$ python -q
>>> import numpy as np
>>> import numpy.linalg as la
>>> np.set_printoptions(suppress=True, linewidth=120)
>>> A = np.load("w.npy")
>>> print(A)
[[  0 -10  -5   3  15]
 [ 10   0 -11  -4 -10]
 [  5  11   0  12  16]
 [ -3   4 -12   0   0]
 [-15  10 -16   0   0]]
>>> print(np.allclose(A[:-1].T @ la.lstsq(A[:-1].T, A[-1])[0], A[-1]))
True
>>> print(np.unique(A.round(6), axis=0).shape)
(5, 5)
>>> print(la.lstsq(A[:-1].T, A[-1])[2])
4
>>> x = np.array([4, 0, -3, -4, -4])
>>> print(np.round(la.eigvals(A).real, 2) + 0)
[0. 0. 0. 0. 0.]
>>> print(np.round(la.det(A), 2))
0.0
>>> print(x @ A @ x)
0
>>> Q = la.solve(np.eye(5) - A, np.eye(5) + A)
>>> print(round(float(la.det(Q)), 2))
1.0
>>> W = np.array([[1, 0, -2, -1, -3],
...     [-2, 2, 0, -3, -2],
...     [-1, -1, 1, 2, -2],
...     [-1, -2, -3, -1, -2],
...     [-2, -2, -1, 0, -2]])
>>> c = np.array([0, 0, 2, -1, 1])
>>> act = np.maximum(A @ W + c, 0)
>>> print(act)
[[ 0  0  0 16  0]
 [45 39  0  0 21]
 [ 0  0  0  0  0]
 [ 1 20  0  0 26]
 [ 0 36 16  0 58]]
>>> print(la.matrix_rank(act))
4
>>> print((act > 0).mean(axis=0))
[0.4 0.6 0.2 0.2 0.6]
>>> print((act > 0).astype(int))
[[0 0 0 1 0]
 [1 1 0 0 1]
 [0 0 0 0 0]
 [1 1 0 0 1]
 [0 1 1 0 1]]
>>> W2 = np.array([[0, 2], [2, 1], [2, 1], [-2, -3], [1, 2]])
>>> print(act @ W2)
[[-32 -48]
 [ 99 171]
 [  0   0]
 [ 66  74]
 [162 168]]
>>> print((act @ W2).round(6).argmax(axis=1))
[0 1 0 1 1]
>>> data = np.load("run13.npy")
>>> print(data)
[[-5.13  5.12  0.65 -0.4  -4.73 -5.41]
 [-2.64  2.87  3.54 10.09  1.44  9.58]
 [-3.63  2.61  0.63  2.95 -6.34 -6.77]
 [-4.06  2.97  0.8   2.38 -6.01 -5.5 ]
 [-4.07  5.36 -0.03  0.49 -5.11 -7.  ]
 [-3.44  1.64  4.71  9.73  1.57 10.4 ]
 [-2.88  2.39 -0.38  2.11 -4.87 -5.26]
 [-3.01  3.74  0.45  0.64 -5.19 -5.7 ]
 [-2.23  1.1   4.33 11.    1.39  8.53]
 [-2.04 -0.59  2.71 10.98  0.26  9.66]
 [-0.39  3.73  1.98  1.01 -4.1  -5.72]
 [-2.77  0.28  2.87  8.57  0.76 10.71]
 [-4.64  3.69 -0.61  1.77 -5.52 -7.64]
 [-2.59  4.02 -0.65  2.91 -5.16 -4.31]
 [-1.79  2.71  0.79  3.33 -5.11 -5.51]
 [-4.3   3.15  1.1   4.39 -5.14 -5.61]
 [-1.01  1.56  3.7  11.48  1.41 10.88]]
>>> Ac = (data - data.mean(axis=0)) / data.std(axis=0)
>>> print(np.argwhere(np.abs(Ac) > 2))
[[ 9  1]
 [10  0]]
>>> c = la.lstsq(np.delete(Ac, 0, axis=1), Ac[:, 0])[0]
>>> print(round(float(1 - np.var(Ac[:, 0] - np.delete(Ac, 0, axis=1) @ c)), 2))
0.3
>>> print(np.abs(c).argmax())
4
>>> d = la.norm(data[:, None] - data[None], axis=-1)
>>> print(d.mean(axis=1).argmax())
16
>>> print((d + 1e9 * np.eye(17)).round(6).argmin(axis=1))
[ 4  5  3  2  0  1 14  6  1  8  7  5  4  6  6  3  8]
>>> print(la.matrix_rank(d ** 2))
8
>>> print(d.shape)
(17, 17)
>>> gram = data.T @ data
>>> print(np.round(np.diag(gram), 2))
[176.61 166.23  91.09 705.89 311.   985.1 ]
>>> print(la.matrix_rank(gram))
6
>>> U, sigma, VT = la.svd(A)
>>> evecs = VT[:(sigma > 1e-8).sum()]
>>> rng = np.random.default_rng(65095)
>>> x = A[2] + 3 * A[3] + rng.integers(2) * np.eye(5)[0]
>>> print(x)
[ -3.  23. -36.  12.  16.]
>>> print(np.round(np.diag(evecs.T @ evecs), 2))
[0.98 0.91 1.   0.27 0.84]
>>> print(np.round(evecs.T @ evecs, 2))
[[ 0.98 -0.04 -0.01  0.11 -0.05]
 [-0.04  0.91 -0.02  0.26 -0.12]
 [-0.01 -0.02  1.    0.06 -0.03]
 [ 0.11  0.26  0.06  0.27  0.34]
 [-0.05 -0.12 -0.03  0.34  0.84]]
>>> print(np.allclose(evecs.T @ evecs @ x, x))
False
>>> Ac = data - data.mean(axis=0)
>>> evecs = la.svd(Ac)[2][:2]
>>> A2 = Ac - Ac @ evecs.T @ evecs
>>> print(np.round(np.cov(Ac @ evecs.T, rowvar=False), 2) + 0)
[[92.64  0.  ]
 [ 0.    1.93]]
>>> print(la.norm(A2, axis=1).round(6).argmax())
10
>>> print(np.round((Ac @ evecs.T).std(axis=0), 2))
[9.34 1.35]
>>> F = np.loadtxt("sample12.csv", delimiter=",")
>>> print(F)
[[-1.  6.  5. -9. -8. -7.  0.  3.  0.]
 [-4.  6. -1.  2.  4.  5. -1. -2.  6.]
 [ 0.  0.  0.  2.  4.  0.  3.  2.  1.]
 [ 0.  0.  5.  5.  2.  0.  0.  0.  0.]
 [ 0.  0.  0.  5.  5.  0.  0.  0.  5.]
 [ 0.  0.  4.  5.  4.  1.  1.  5.  2.]
 [ 0.  0.  0.  4.  1.  0.  3.  0.  1.]
 [ 0.  0.  5.  0.  0.  1.  3.  4.  1.]
 [ 0.  0.  3.  1.  2.  4.  1.  5.  3.]]
>>> A2 = F[0, 0] * F[1:] - np.outer(F[1:, 0], F[0])
>>> print(A2)
[[  0.  18.  21. -38. -36. -33.   1.  14.  -6.]
 [  0.  -0.  -0.  -2.  -4.   0.  -3.  -2.  -1.]
 [  0.  -0.  -5.  -5.  -2.   0.  -0.  -0.  -0.]
 [  0.  -0.  -0.  -5.  -5.   0.  -0.  -0.  -5.]
 [  0.  -0.  -4.  -5.  -4.  -1.  -1.  -5.  -2.]
 [  0.  -0.  -0.  -4.  -1.   0.  -3.  -0.  -1.]
 [  0.  -0.  -5.   0.   0.  -1.  -3.  -4.  -1.]
 [  0.  -0.  -3.  -1.  -2.  -4.  -1.  -5.  -3.]]
>>> print(np.flatnonzero(~A2.round(6).any(axis=1)))
[]
>>> print(la.matrix_rank(A2), la.matrix_rank(F))
8 9
>>> gram = A2.T @ A2
>>> print(gram)
[[   0.    0.    0.    0.    0.    0.    0.    0.    0.]
 [   0.  324.  378. -684. -648. -594.   18.  252. -108.]
 [   0.  378.  516. -750. -724. -672.   43.  349. -104.]
 [   0. -684. -750. 1540. 1437. 1263.  -14. -498.  272.]
 [   0. -648. -724. 1437. 1362. 1200.  -15. -466.  260.]
 [   0. -594. -672. 1263. 1200. 1107.  -25. -433.  213.]
 [   0.   18.   43.  -14.  -15.  -25.   30.   42.    8.]
 [   0.  252.  349. -498. -466. -433.   42.  266.  -53.]
 [   0. -108. -104.  272.  260.  213.    8.  -53.   77.]]
>>> print((A2 @ A2.T).shape)
(8, 8)
>>> print(np.diag(gram))
[   0.  324.  516. 1540. 1362. 1107.   30.  266.   77.]
>>> print(np.allclose(gram, gram.T))
True
>>> print(np.round(la.eigvalsh(gram)[::-1], 2))
[4899.3   221.03   44.28   28.26   18.5     6.97    3.27    0.39    0.  ]
>>> r0 = np.array([-2, -2, -3, -3, 2, -3, 0, 1, 0, -2]) + 0.5
>>> m1 = np.eye(10) - 2 * np.outer(r0, r0) / (r0 @ r0)
>>> print(m1.round(2))
[[ 0.87 -0.13 -0.22 -0.22  0.22 -0.22  0.04  0.13  0.04 -0.13]
 [-0.13  0.87 -0.22 -0.22  0.22 -0.22  0.04  0.13  0.04 -0.13]
 [-0.22 -0.22  0.64 -0.36  0.36 -0.36  0.07  0.22  0.07 -0.22]
 [-0.22 -0.22 -0.36  0.64  0.36 -0.36  0.07  0.22  0.07 -0.22]
 [ 0.22  0.22  0.36  0.36  0.64  0.36 -0.07 -0.22 -0.07  0.22]
 [-0.22 -0.22 -0.36 -0.36  0.36  0.64  0.07  0.22  0.07 -0.22]
 [ 0.04  0.04  0.07  0.07 -0.07  0.07  0.99 -0.04 -0.01  0.04]
 [ 0.13  0.13  0.22  0.22 -0.22  0.22 -0.04  0.87 -0.04  0.13]
 [ 0.04  0.04  0.07  0.07 -0.07  0.07 -0.01 -0.04  0.99  0.04]
 [-0.13 -0.13 -0.22 -0.22  0.22 -0.22  0.04  0.13  0.04  0.87]]
>>> x = np.array([3, 1, 0, 2, -1, 3, 3, 1, -3, -1])
>>> print(np.round(np.sort(np.abs(np.degrees(np.angle(la.eigvals(m1))))), 2))
[  0.   0.   0.   0.   0.   0.   0.   0.   0. 180.]
>>> print(np.round(la.inv(m1), 2))
[[ 0.87 -0.13 -0.22 -0.22  0.22 -0.22  0.04  0.13  0.04 -0.13]
 [-0.13  0.87 -0.22 -0.22  0.22 -0.22  0.04  0.13  0.04 -0.13]
 [-0.22 -0.22  0.64 -0.36  0.36 -0.36  0.07  0.22  0.07 -0.22]
 [-0.22 -0.22 -0.36  0.64  0.36 -0.36  0.07  0.22  0.07 -0.22]
 [ 0.22  0.22  0.36  0.36  0.64  0.36 -0.07 -0.22 -0.07  0.22]
 [-0.22 -0.22 -0.36 -0.36  0.36  0.64  0.07  0.22  0.07 -0.22]
 [ 0.04  0.04  0.07  0.07 -0.07  0.07  0.99 -0.04 -0.01  0.04]
 [ 0.13  0.13  0.22  0.22 -0.22  0.22 -0.04  0.87 -0.04  0.13]
 [ 0.04  0.04  0.07  0.07 -0.07  0.07 -0.01 -0.04  0.99  0.04]
 [-0.13 -0.13 -0.22 -0.22  0.22 -0.22  0.04  0.13  0.04  0.87]]
>>> W = np.array([[-2, -1, -2, 0],
...     [-2, 0, 1, 0],
...     [1, -1, -1, -1],
...     [2, 0, 2, 1],
...     [0, -1, 0, 2],
...     [0, -2, -2, 0],
...     [2, -1, -1, 1],
...     [-1, -1, -2, -2],
...     [-1, 2, -1, -1],
...     [-2, 0, -1, 0]])
>>> c = np.array([-2, 0, 0, 2])
>>> act = np.maximum(m1 @ W + c, 0)
>>> print((act > 0).mean(axis=0))
[0.1 0.4 0.2 0.9]
>>> W2 = np.array([[-2, -3, -3], [-1, 1, 3], [3, -3, -3], [3, -1, -3]])
>>> print(W @ W2)
[[ -1  11   9]
 [  7   3   3]
 [ -7   0   0]
 [  5 -13 -15]
 [  7  -3  -9]
 [ -4   4   0]
 [ -3  -5  -9]
 [ -9  10  12]
 [ -6   9  15]
 [  1   9   9]]
>>> print((act @ W2).round(6).argmax(axis=1))
[0 0 0 0 0 0 0 0 2 0]
>>> print(np.all(la.eigvalsh(m1) > 0))
False
>>> A2 = la.inv(m1)
>>> print(A2.round(2))
[[ 0.87 -0.13 -0.22 -0.22  0.22 -0.22  0.04  0.13  0.04 -0.13]
 [-0.13  0.87 -0.22 -0.22  0.22 -0.22  0.04  0.13  0.04 -0.13]
 [-0.22 -0.22  0.64 -0.36  0.36 -0.36  0.07  0.22  0.07 -0.22]
 [-0.22 -0.22 -0.36  0.64  0.36 -0.36  0.07  0.22  0.07 -0.22]
 [ 0.22  0.22  0.36  0.36  0.64  0.36 -0.07 -0.22 -0.07  0.22]
 [-0.22 -0.22 -0.36 -0.36  0.36  0.64  0.07  0.22  0.07 -0.22]
 [ 0.04  0.04  0.07  0.07 -0.07  0.07  0.99 -0.04 -0.01  0.04]
 [ 0.13  0.13  0.22  0.22 -0.22  0.22 -0.04  0.87 -0.04  0.13]
 [ 0.04  0.04  0.07  0.07 -0.07  0.07 -0.01 -0.04  0.99  0.04]
 [-0.13 -0.13 -0.22 -0.22  0.22 -0.22  0.04  0.13  0.04  0.87]]
>>> print(np.round(la.det(m1) * A2, 2))
[[-0.87  0.13  0.22  0.22 -0.22  0.22 -0.04 -0.13 -0.04  0.13]
 [ 0.13 -0.87  0.22  0.22 -0.22  0.22 -0.04 -0.13 -0.04  0.13]
 [ 0.22  0.22 -0.64  0.36 -0.36  0.36 -0.07 -0.22 -0.07  0.22]
 [ 0.22  0.22  0.36 -0.64 -0.36  0.36 -0.07 -0.22 -0.07  0.22]
 [-0.22 -0.22 -0.36 -0.36 -0.64 -0.36  0.07  0.22  0.07 -0.22]
 [ 0.22  0.22  0.36  0.36 -0.36 -0.64 -0.07 -0.22 -0.07  0.22]
 [-0.04 -0.04 -0.07 -0.07  0.07 -0.07 -0.99  0.04  0.01 -0.04]
 [-0.13 -0.13 -0.22 -0.22  0.22 -0.22  0.04 -0.87  0.04 -0.13]
 [-0.04 -0.04 -0.07 -0.07  0.07 -0.07  0.01  0.04 -0.99 -0.04]
 [ 0.13  0.13  0.22  0.22 -0.22  0.22 -0.04 -0.13 -0.04 -0.87]]
>>> print(np.round(m1 @ A2, 2) + 0)
[[1. 0. 0. 0. 0. 0. 0. 0. 0. 0.]
 [0. 1. 0. 0. 0. 0. 0. 0. 0. 0.]
 [0. 0. 1. 0. 0. 0. 0. 0. 0. 0.]
 [0. 0. 0. 1. 0. 0. 0. 0. 0. 0.]
 [0. 0. 0. 0. 1. 0. 0. 0. 0. 0.]
 [0. 0. 0. 0. 0. 1. 0. 0. 0. 0.]
 [0. 0. 0. 0. 0. 0. 1. 0. 0. 0.]
 [0. 0. 0. 0. 0. 0. 0. 1. 0. 0.]
 [0. 0. 0. 0. 0. 0. 0. 0. 1. 0.]
 [0. 0. 0. 0. 0. 0. 0. 0. 0. 1.]]
>>> print((np.abs(A2) > 1e-9).astype(int))
[[1 1 1 1 1 1 1 1 1 1]
 [1 1 1 1 1 1 1 1 1 1]
 [1 1 1 1 1 1 1 1 1 1]
 [1 1 1 1 1 1 1 1 1 1]
 [1 1 1 1 1 1 1 1 1 1]
 [1 1 1 1 1 1 1 1 1 1]
 [1 1 1 1 1 1 1 1 1 1]
 [1 1 1 1 1 1 1 1 1 1]
 [1 1 1 1 1 1 1 1 1 1]
 [1 1 1 1 1 1 1 1 1 1]]
>>> print(np.round(la.slogdet(m1)[0], 2))
-1.0
>>> U, sigma, VT = la.svd(m1, full_matrices=False)
>>> print(round(float(np.sqrt((sigma ** 2).sum())), 2), np.round(la.norm(m1), 2))
3.16 3.16
>>> print(np.round(U.T @ m1 @ VT.T, 2) + 0)
[[1. 0. 0. 0. 0. 0. 0. 0. 0. 0.]
 [0. 1. 0. 0. 0. 0. 0. 0. 0. 0.]
 [0. 0. 1. 0. 0. 0. 0. 0. 0. 0.]
 [0. 0. 0. 1. 0. 0. 0. 0. 0. 0.]
 [0. 0. 0. 0. 1. 0. 0. 0. 0. 0.]
 [0. 0. 0. 0. 0. 1. 0. 0. 0. 0.]
 [0. 0. 0. 0. 0. 0. 1. 0. 0. 0.]
 [0. 0. 0. 0. 0. 0. 0. 1. 0. 0.]
 [0. 0. 0. 0. 0. 0. 0. 0. 1. 0.]
 [0. 0. 0. 0. 0. 0. 0. 0. 0. 1.]]
>>> print(np.round(np.cumsum(sigma ** 2) / np.sum(sigma ** 2), 2))
[0.1 0.2 0.3 0.4 0.5 0.6 0.7 0.8 0.9 1. ]
